$ python3 -q
>>> import numpy as np
>>> np.set_printoptions(precision=1, suppress=True, linewidth=100)
>>> A = np.loadtxt("mat.csv", delimiter=",")
>>> A
array([[-1.,  3., -1.,  3.,  1.,  3., -2.,  1.,  0., -3., -1.,  1.],
       [ 3., -1.,  3., -1.,  3.,  1.,  3., -2.,  1.,  0., -3., -1.],
       [-1.,  3., -1.,  3., -1.,  3.,  1.,  3., -2.,  1.,  0., -3.],
       [ 3., -1.,  3., -1.,  3., -1.,  3.,  1.,  3., -2.,  1.,  0.],
       [ 1.,  3., -1.,  3., -1.,  3., -1.,  3.,  1.,  3., -2.,  1.],
       [ 3.,  1.,  3., -1.,  3., -1.,  3., -1.,  3.,  1.,  3., -2.],
       [-2.,  3.,  1.,  3., -1.,  3., -1.,  3., -1.,  3.,  1.,  3.],
       [ 1., -2.,  3.,  1.,  3., -1.,  3., -1.,  3., -1.,  3.,  1.],
       [ 0.,  1., -2.,  3.,  1.,  3., -1.,  3., -1.,  3., -1.,  3.],
       [-3.,  0.,  1., -2.,  3.,  1.,  3., -1.,  3., -1.,  3., -1.],
       [-1., -3.,  0.,  1., -2.,  3.,  1.,  3., -1.,  3., -1.,  3.],
       [ 1., -1., -3.,  0.,  1., -2.,  3.,  1.,  3., -1.,  3., -1.]])
>>> f = np.array([3, 1, 0])
>>> np.convolve(A[11], f)
array([  3.,  -2., -10.,  -3.,   3.,  -5.,   7.,   6.,  10.,   0.,   8.,   0.,  -1.,   0.])
>>> np.correlate(A[11], A[6], "full")
array([  3.,  -2.,  -7.,  -7.,  -2.,  -6.,   5.,  -2.,  19.,  -6.,  23., -21.,  24., -11.,  29.,
       -14.,  34.,  -9.,  16.,  -9.,  10.,  -9.,   2.])
>>> M2 = np.array([[-2, -1, 2],
...     [2, 1, 2],
...     [1, 2, -1],
...     [-1, -1, 2],
...     [2, 2, -2],
...     [2, 2, 1],
...     [0, -1, 0],
...     [-2, -2, 1],
...     [2, -2, 2],
...     [1, 2, -1],
...     [0, 2, 0],
...     [-2, -2, 1]])
>>> np.einsum("ij->j", A)
array([ 4.,  6.,  6., 12., 13., 15., 15., 13., 12.,  6.,  6.,  4.])
>>> M2 @ A
Traceback (most recent call last):
  File "<python-input-9>", line 1, in <module>
    M2 @ A
    ~~~^~~
ValueError: matmul: Input operand 1 has a mismatch in its core dimension 0, with gufunc signature (n?,k),(k,m?)->(n?,m?) (size 12 is different from 3)
>>> np.einsum("ik,kj->ij", A, M2)
array([[  5.,  -3.,  17.],
       [ 12.,   6.,  -7.],
       [  5.,   8.,  11.],
       [  2.,  -6.,   1.],
       [  1.,  -6.,  23.],
       [ 17.,  14.,  -2.],
       [  1.,   7.,  13.],
       [  5.,   1.,  -3.],
       [ -6.,  -3.,  12.],
       [ 26.,  14., -11.],
       [-14.,  -8.,   2.],
       [ -4., -15.,   6.]])
>>> M2.T @ A.T
array([[  5.,  12.,   5.,   2.,   1.,  17.,   1.,   5.,  -6.,  26., -14.,  -4.],
       [ -3.,   6.,   8.,  -6.,  -6.,  14.,   7.,   1.,  -3.,  14.,  -8., -15.],
       [ 17.,  -7.,  11.,   1.,  23.,  -2.,  13.,  -3.,  12., -11.,   2.,   6.]])
>>> A @ M2
array([[  5.,  -3.,  17.],
       [ 12.,   6.,  -7.],
       [  5.,   8.,  11.],
       [  2.,  -6.,   1.],
       [  1.,  -6.,  23.],
       [ 17.,  14.,  -2.],
       [  1.,   7.,  13.],
       [  5.,   1.,  -3.],
       [ -6.,  -3.,  12.],
       [ 26.,  14., -11.],
       [-14.,  -8.,   2.],
       [ -4., -15.,   6.]])
>>> f = np.array([1, 0, -1, 2, 1, 2, 1, 2, 1, 1, -1, 1])
>>> M2 = A + np.outer(f, np.eye(12)[0])
>>> M2
array([[ 0.,  3., -1.,  3.,  1.,  3., -2.,  1.,  0., -3., -1.,  1.],
       [ 3., -1.,  3., -1.,  3.,  1.,  3., -2.,  1.,  0., -3., -1.],
       [-2.,  3., -1.,  3., -1.,  3.,  1.,  3., -2.,  1.,  0., -3.],
       [ 5., -1.,  3., -1.,  3., -1.,  3.,  1.,  3., -2.,  1.,  0.],
       [ 2.,  3., -1.,  3., -1.,  3., -1.,  3.,  1.,  3., -2.,  1.],
       [ 5.,  1.,  3., -1.,  3., -1.,  3., -1.,  3.,  1.,  3., -2.],
       [-1.,  3.,  1.,  3., -1.,  3., -1.,  3., -1.,  3.,  1.,  3.],
       [ 3., -2.,  3.,  1.,  3., -1.,  3., -1.,  3., -1.,  3.,  1.],
       [ 1.,  1., -2.,  3.,  1.,  3., -1.,  3., -1.,  3., -1.,  3.],
       [-2.,  0.,  1., -2.,  3.,  1.,  3., -1.,  3., -1.,  3., -1.],
       [-2., -3.,  0.,  1., -2.,  3.,  1.,  3., -1.,  3., -1.,  3.],
       [ 2., -1., -3.,  0.,  1., -2.,  3.,  1.,  3., -1.,  3., -1.]])
>>> np.round(np.linalg.det(M2) / np.linalg.det(A), 1), round(1 + np.linalg.solve(A, f)[0], 1)
(np.float64(1.1), np.float64(1.1))
